$ python3 -q
>>> import numpy as np
>>> from numpy import linalg as LA
>>> np.set_printoptions(precision=2, suppress=True, linewidth=200)
>>> J = np.load("data.npy")
>>> J
array([[-2.,  1.,  0.],
       [ 0., -2.,  1.],
       [ 0.,  0., -2.]])
>>> rng = np.random.default_rng(86)
>>> idx = rng.permutation(3)
>>> idx
array([1, 2, 0])
>>> Y = J[idx][:, idx]
>>> np.trace(Y)
np.float64(-6.0)
>>> round(float(LA.det(Y)), 2), round(LA.det(J[idx]), 2)
(-8.0, np.float64(-8.0))
>>> np.sort(np.abs(LA.eigvals(J)))
array([2., 2., 2.])
>>> (J + J.T) / 2
array([[-2. ,  0.5,  0. ],
       [ 0.5, -2. ,  0.5],
       [ 0. ,  0.5, -2. ]])
>>> P = np.triu(np.array([[-1, 0, -2], [-2, 2, -1], [1, 0, -1]]), 1) + np.eye(3)
>>> Y = P @ J @ LA.inv(P)
>>> np.trace(Y), np.trace(J)
(np.float64(-6.0), np.float64(-6.0))
>>> np.poly(Y)
array([ 1.,  6., 12.,  8.])
>>> P @ J - J @ P
array([[0., 0., 1.],
       [0., 0., 0.],
       [0., 0., 0.]])
>>> round(float(LA.det(Y)), 2)
-8.0
>>> Y
array([[-2.,  1.,  1.],
       [ 0., -2.,  1.],
       [ 0.,  0., -2.]])
>>> evals, V = LA.eig(J)
>>> np.sort(LA.eigvals(J @ J))
array([4., 4., 4.])
>>> np.prod(evals)
np.float64(-8.0)
>>> J @ V[:, 0] - evals[0] * V[:, 0]
array([0., 0., 0.])
>>> E = np.load("arr.npy")
>>> E
array([[ 4.2,  2. , -0.2, -0.8, -0.2],
       [ 2.1, -1.3, -0.5,  0.6, -0.2],
       [ 0. ,  0.1, -1.8, -0.1, -1.5],
       [ 0.6, -1.5, -0.1, -0.9, -1.3],
       [-0.3,  0.6, -0.8, -0.2,  0.6],
       [ 0.3, -0.5, -0.7,  1.8, -1. ]])
>>> np.round(LA.norm(E[5] - E[4]), 2)
np.float64(2.85)
>>> round(LA.norm(E, 1), 2), round(float(LA.norm(E, np.inf)), 2)
(np.float64(7.5), 7.4)
>>> np.round(LA.norm(E[5], 1), 2), round(LA.norm(E[5], np.inf), 2)
(np.float64(4.3), np.float64(1.8))
>>> round(float(LA.norm(E, 2)), 2)
4.95
>>> np.round(LA.norm(E, "nuc"), 2)
np.float64(13.72)
>>> P = E @ LA.solve(E.T @ E, E.T)
>>> round(float(np.trace(P)), 2)
5.0
>>> np.allclose(P @ P, P)
True
>>> np.round(LA.eigvalsh(P), 2) + 0
array([0., 1., 1., 1., 1., 1.])
>>> np.diag(P)
array([0.99, 0.92, 0.85, 0.79, 0.61, 0.83])
>>> Y = E + rng.integers(-2, 3, (6, 4)) @ rng.integers(-2, 3, (4, 5))
>>> Y
array([[11.2, -8. , -2.2,  4.2, -1.2],
       [ 8.1, -6.3, -8.5, -0.4, -6.2],
       [ 3. , -6.9,  4.2, -0.1,  1.5],
       [-3.4,  4.5, -4.1,  3.1, -3.3],
       [-1.3,  5.6, -8.8, -1.2, -4.4],
       [ 6.3, -5.5, -8.7,  0.8, -7. ]])
>>> Y - E
array([[  7., -10.,  -2.,   5.,  -1.],
       [  6.,  -5.,  -8.,  -1.,  -6.],
       [  3.,  -7.,   6.,   0.,   3.],
       [ -4.,   6.,  -4.,   4.,  -2.],
       [ -1.,   5.,  -8.,  -1.,  -5.],
       [  6.,  -5.,  -8.,  -1.,  -6.]])
>>> LA.matrix_rank(Y - E, tol=1e-8)
np.int64(4)
>>> basis = np.array([[2, 1, 2, 1, 0, 0, 2, 1, 2],
...     [1, 2, 1, 2, 2, 2, 1, 2, 0],
...     [0, 1, 2, 2, 2, 1, 1, 2, 0],
...     [2, 1, 2, 2, 2, 2, 1, 1, 0],
...     [1, 0, 2, 0, 1, 0, 2, 1, 1],
...     [0, 2, 1, 1, 1, 2, 1, 2, 2],
...     [2, 1, 2, 0, 2, 1, 0, 2, 0],
...     [0, 1, 1, 1, 0, 0, 0, 0, 2],
...     [0, 0, 2, 0, 2, 0, 0, 1, 0]])
>>> arr = (rng.random((20, 9)) < 0.25) @ basis
>>> arr
array([[1, 0, 4, 0, 3, 0, 2, 2, 1],
       [5, 3, 7, 2, 3, 1, 4, 4, 5],
       [0, 0, 0, 0, 0, 0, 0, 0, 0],
       [2, 5, 6, 5, 6, 5, 5, 7, 3],
       [0, 1, 3, 1, 2, 0, 0, 1, 2],
       [0, 0, 0, 0, 0, 0, 0, 0, 0],
       [3, 1, 4, 0, 3, 1, 2, 3, 1],
       [2, 1, 4, 2, 4, 2, 1, 2, 0],
       [4, 2, 4, 3, 2, 2, 3, 2, 2],
       [5, 5, 7, 7, 6, 5, 5, 6, 2],
       [1, 0, 2, 0, 1, 0, 2, 1, 1],
       [0, 2, 1, 1, 1, 2, 1, 2, 2],
       [0, 1, 2, 2, 2, 1, 1, 2, 0],
       [1, 0, 4, 0, 3, 0, 2, 2, 1],
       [4, 3, 6, 3, 4, 2, 3, 5, 2],
       [4, 2, 4, 1, 2, 1, 2, 3, 2],
       [2, 2, 4, 3, 2, 1, 3, 3, 2],
       [0, 0, 0, 0, 0, 0, 0, 0, 0],
       [2, 1, 4, 1, 2, 0, 2, 2, 2],
       [2, 1, 2, 2, 2, 2, 1, 1, 0]])
>>> idx = arr[:, 6] > np.median(arr[:, 6])
>>> u = arr[idx].mean(axis=0) - arr[~idx].mean(axis=0)
>>> ((arr - arr.mean(axis=0)) @ u > 0).astype(int)
array([0, 1, 0, 1, 0, 0, 1, 1, 1, 1, 0, 0, 0, 0, 1, 1, 1, 0, 0, 0])
>>> idx.astype(int)
array([0, 1, 0, 1, 0, 0, 0, 0, 1, 1, 0, 0, 0, 0, 1, 0, 1, 0, 0, 0])
>>> u
array([2.52, 2.62, 3.24, 3.12, 2.05, 2.02, 2.69, 3.  , 1.81])
>>> (((arr - arr.mean(axis=0)) @ u > 0) == idx).mean()
np.float64(0.85)
>>> Y = J / np.sqrt((J ** 2).mean(axis=1, keepdims=True))
>>> LA.matrix_rank(Y) == LA.matrix_rank(J)
np.True_
>>> LA.matrix_rank(J - J.mean(axis=1, keepdims=True))
np.int64(2)
>>> J - J.mean(axis=1, keepdims=True)
array([[-1.67,  1.33,  0.33],
       [ 0.33, -1.67,  1.33],
       [ 0.67,  0.67, -1.33]])
>>> LA.norm(Y, axis=1)
array([1.73, 1.73, 1.73])
>>> vec = np.array([0, -3, 3, 1, -4, 3, -3, 5, -5])
>>> target = arr @ vec
>>> b, lr = np.zeros(9), 1 / LA.norm(arr, 2) ** 2
>>> for i in range(12):
...     b -= lr * arr.T @ (arr @ b - target)
...     if i % 2 == 0: print(i, round(LA.norm(arr @ b - target), 2))
... 
0 21.99
2 20.89
4 19.89
6 18.99
8 18.18
10 17.44
>>> round(LA.cond(arr), 2)
np.float64(930.52)
>>> b
array([-0.03,  0.08, -0.17,  0.42,  0.37,  0.46, -0.12,  0.21, -0.73])
>>> K = np.load("run3.npy")
>>> K
array([[ -2.4 ,   0.88,  -7.1 ,  -0.81,   3.7 ,   1.7 ,  -0.69],
       [ -1.09,  -0.1 ,  -2.2 ,  -0.19,   0.98,   0.51,   0.32],
       [  0.52,   0.78,   0.1 ,  -0.11,   0.49,   0.59,  -0.13],
       [ -0.68,   0.28,  -2.78,  -0.29,   1.19,   0.09,  -1.07],
       [ -1.08,   2.49,  -8.23,  -1.11,   4.64,   1.51,  -3.68],
       [ -1.38,   2.52,  -6.9 ,  -1.01,   4.72,   2.89,  -1.1 ],
       [ -3.18,   0.81, -10.6 ,  -1.1 ,   4.58,   0.8 ,  -2.98],
       [ -1.83,   2.11,  -6.28,  -0.89,   4.48,   3.31,   0.32],
       [ -1.59,   1.71,  -8.33,  -0.99,   4.09,   0.88,  -3.54],
       [  0.47,   0.81,   0.08,  -0.1 ,   0.47,   0.61,  -0.21],
       [ -1.11,   2.51,  -8.19,  -1.11,   4.61,   1.55,  -3.72],
       [ -0.78,   1.78,  -4.79,  -0.67,   3.21,   1.78,  -1.22],
       [ -2.39,   0.87,  -7.14,  -0.77,   3.72,   1.69,  -0.69],
       [ -0.89,   1.41,  -5.48,  -0.71,   2.92,   0.82,  -2.39],
       [ -1.29,   1.  ,  -4.94,  -0.63,   2.73,   1.22,  -0.99],
       [  1.48,   2.41,   0.32,  -0.27,   1.5 ,   1.8 ,  -0.6 ],
       [ -1.33,   0.99,  -4.89,  -0.59,   2.71,   1.2 ,  -1.04],
       [ -0.23,   1.09,  -2.74,  -0.4 ,   1.68,   0.73,  -1.31],
       [ -1.69,   3.21, -10.27,  -1.37,   6.11,   2.57,  -3.61],
       [ -1.37,   0.63,  -5.59,  -0.6 ,   2.43,   0.22,  -2.16],
       [ -4.28,   0.7 , -12.81,  -1.32,   5.58,   1.31,  -2.69],
       [ -2.74,   1.59, -10.5 ,  -1.21,   5.08,   1.41,  -3.18],
       [ -3.12,   1.2 ,  -9.93,  -1.09,   4.87,   1.82,  -1.82],
       [ -1.07,   2.5 ,  -8.2 ,  -1.11,   4.61,   1.53,  -3.73],
       [  0.16,   2.99,  -5.31,  -0.89,   3.89,   2.  ,  -2.75],
       [ -2.08,   2.8 ,  -9.68,  -1.3 ,   5.9 ,   3.  ,  -2.22],
       [ -2.31,   1.3 ,  -6.38,  -0.82,   4.02,   2.7 ,   0.46],
       [ -0.21,   1.14,  -2.7 ,  -0.36,   1.69,   0.68,  -1.32],
       [ -4.4 ,   2.2 , -14.76,  -1.69,   7.54,   3.  ,  -2.79],
       [ -0.74,   0.31,  -2.76,  -0.31,   1.16,   0.11,  -1.11]])
>>> P = K @ LA.solve(K.T @ K, K.T)
>>> round(float(np.trace(P)), 2)
7.0
>>> np.round(LA.eigvalsh(P), 2) + 0
array([0., 0., 0., 0., 0., 0., 0., 0., 0., 0., 0., 0., 0., 0., 0., 0., 0., 0., 0., 0., 0., 0., 0., 1., 1., 1., 1., 1., 1., 1.])
>>> P @ K[:, 3]
array([-0.81, -0.19, -0.11, -0.29, -1.11, -1.01, -1.1 , -0.89, -0.99, -0.1 , -1.11, -0.67, -0.77, -0.71, -0.63, -0.27, -0.59, -0.4 , -1.37, -0.6 , -1.32, -1.21, -1.09, -1.11, -0.89, -1.3 , -0.82,
       -0.36, -1.69, -0.31])
>>> Y = K / np.sqrt((K ** 2).mean(axis=1, keepdims=True))
>>> Y[25]
array([-0.44,  0.59, -2.05, -0.28,  1.25,  0.63, -0.47])
>>> LA.norm(Y, axis=1)
array([2.65, 2.65, 2.65, 2.65, 2.65, 2.65, 2.65, 2.65, 2.65, 2.65, 2.65, 2.65, 2.65, 2.65, 2.65, 2.65, 2.65, 2.65, 2.65, 2.65, 2.65, 2.65, 2.65, 2.65, 2.65, 2.65, 2.65, 2.65, 2.65, 2.65])
>>> LA.matrix_rank(K - K.mean(axis=1, keepdims=True))
np.int64(6)
>>> def softmax(z):
...     e = np.exp(z - z.max(axis=-1, keepdims=True))
...     return e / e.sum(axis=-1, keepdims=True)
... 
>>> softmax(K[27] + 3)
array([0.07, 0.25, 0.01, 0.06, 0.44, 0.16, 0.02])
>>> softmax(K).sum(axis=1)
array([1., 1., 1., 1., 1., 1., 1., 1., 1., 1., 1., 1., 1., 1., 1., 1., 1., 1., 1., 1., 1., 1., 1., 1., 1., 1., 1., 1., 1., 1.])
>>> softmax(K[27])
array([0.07, 0.25, 0.01, 0.06, 0.44, 0.16, 0.02])
>>> att = K @ K.T / np.sqrt(7)
>>> softmax(att).round(6).argmax(axis=1)
array([28, 28, 18, 28, 28, 28, 28, 28, 28, 18, 28, 28, 28, 28, 28, 18, 28, 28, 28, 28, 28, 28, 28, 28, 28, 28, 28, 28, 28, 28])
>>> softmax(att)[27] @ K
array([ -4.37,   2.19, -14.69,  -1.68,   7.5 ,   2.97,  -2.79])
>>> gram = np.cov(K, rowvar=False)
>>> np.argsort(-K.std(axis=0).round(6), kind="stable")
array([2, 4, 0, 6, 5, 1, 3])
>>> np.corrcoef(K.T)
array([[ 1.  ,  0.05,  0.89,  0.76, -0.76, -0.36,  0.29],
       [ 0.05,  1.  , -0.36, -0.59,  0.61,  0.72, -0.51],
       [ 0.89, -0.36,  1.  ,  0.96, -0.95, -0.5 ,  0.65],
       [ 0.76, -0.59,  0.96,  1.  , -0.99, -0.64,  0.69],
       [-0.76,  0.61, -0.95, -0.99,  1.  ,  0.73, -0.6 ],
       [-0.36,  0.72, -0.5 , -0.64,  0.73,  1.  , -0.04],
       [ 0.29, -0.51,  0.65,  0.69, -0.6 , -0.04,  1.  ]])
>>> basis = K[[0, 23]].astype(float)
>>> for _ in range(7):
...     idx = LA.norm(K[:, None] - basis, axis=-1).argmin(axis=1)
...     basis = np.array([K[idx == j].mean(axis=0) for j in range(2)])
... 
>>> idx
array([0, 0, 0, 0, 1, 1, 1, 0, 1, 0, 1, 0, 0, 0, 0, 0, 0, 0, 1, 0, 1, 1, 1, 1, 0, 1, 0, 0, 1, 0])
>>> basis[1] - basis[0]
array([-1.48,  0.87, -5.95, -0.68,  2.81,  0.65, -2.  ])
>>> basis
array([[-0.83,  1.15, -3.92, -0.52,  2.39,  1.21, -0.92],
       [-2.31,  2.02, -9.87, -1.2 ,  5.19,  1.86, -2.92]])
>>> np.bincount(idx)
array([18, 12])
